% python3 -q
>>> import numpy as np
>>> from numpy import linalg as LA
>>> np.set_printoptions(precision=1, suppress=True, linewidth=140, floatmode="fixed")
>>> def tidy(a):
...     return np.round(a, 1) + 0
... 
>>> arr = np.load("sample1.npy")
>>> print(arr)
[[-4.1  4.3  1.5  2.7]
 [ 3.4 -3.3 -1.0 -2.2]
 [-4.9  5.0  1.7  3.4]
 [-3.1  3.3  1.2  2.0]
 [-2.5  2.7  0.9  1.7]
 [-5.8  5.5  1.7  3.8]
 [ 2.2 -2.3 -0.7 -1.7]
 [-2.0  1.9  0.6  1.3]
 [-4.7  4.5  1.4  2.8]
 [-0.3  0.3  0.2  0.4]
 [ 2.4 -2.4 -0.9 -1.7]
 [ 2.9 -2.6 -1.0 -2.0]
 [ 0.0 -0.1  0.0  0.1]
 [ 0.5 -0.8 -0.3 -0.4]
 [ 0.1 -0.1  0.0  0.0]
 [ 1.6 -1.4 -0.6 -1.0]
 [ 2.8 -3.1 -1.0 -2.1]
 [-3.0  3.0  1.0  1.9]
 [ 1.9 -1.9 -0.5 -1.1]
 [-0.6  0.6  0.2  0.5]
 [-0.5  0.2  0.2  0.2]
 [ 3.0 -3.0 -1.1 -2.2]
 [ 1.0 -0.8 -0.4 -0.7]
 [-2.3  2.3  0.7  1.6]
 [-0.6  0.4  0.0  0.3]
 [ 2.6 -2.5 -0.9 -1.9]
 [-1.6  1.5  0.5  1.2]
 [ 2.7 -2.5 -0.8 -1.9]
 [ 1.8 -1.7 -0.8 -1.0]
 [ 2.4 -2.4 -0.9 -1.6]
 [ 0.8 -0.8 -0.3 -0.4]
 [-4.3  4.1  1.5  3.0]]
>>> dist = LA.norm(arr[:, None] - arr[None], axis=-1)
>>> print(dist[13].round(6).argsort(kind="stable")[:4])
[13 30 22 14]
>>> x0 = np.array([-1, -1, -1, -1])
>>> rhs = arr @ x0
>>> print(tidy(LA.lstsq(arr, rhs)[0]))
[-1.0 -1.0 -1.0 -1.0]
>>> print(tidy(LA.solve(arr.T @ arr, arr.T @ rhs)))
[-1.0 -1.0 -1.0 -1.0]
>>> rng = np.random.default_rng(602)
>>> rhs = rhs + 0.3 * rng.normal(size=32)
>>> print(tidy(rhs))
[-4.3  3.1 -5.6 -3.1 -2.7 -5.3  2.7 -1.8 -3.5 -0.9  2.9  3.3  0.1  1.0  0.0  1.6  3.1 -3.4  1.9 -0.5 -0.4  3.6  1.2 -2.1 -0.1  2.6 -2.4
  2.5  1.4  2.7  1.4 -4.7]
>>> coef, *_ = LA.lstsq(arr, rhs)
>>> print(tidy(arr.T @ (rhs - arr @ coef)))
[0.0 0.0 0.0 0.0]
>>> print(tidy(LA.norm(rhs - arr @ coef)))
1.7
>>> Xc = (arr - arr.mean(axis=0)) / arr.std(axis=0)
>>> print(tidy(Xc.std(axis=0)))
[1.0 1.0 1.0 1.0]
>>> coef = LA.lstsq(np.delete(Xc, 2, axis=1), Xc[:, 2])[0]
>>> print(tidy(coef))
[0.0 0.7 0.3]
>>> Xc = arr - arr.mean(axis=0)
>>> U, sig, vt = LA.svd(Xc, full_matrices=False)
>>> print(tidy(Xc.mean(axis=0)))
[0.0 0.0 0.0 0.0]
>>> print(np.searchsorted(np.cumsum(sig ** 2) / (sig ** 2).sum(), 0.9) + 1)
1
>>> print(LA.matrix_rank(Xc))
4
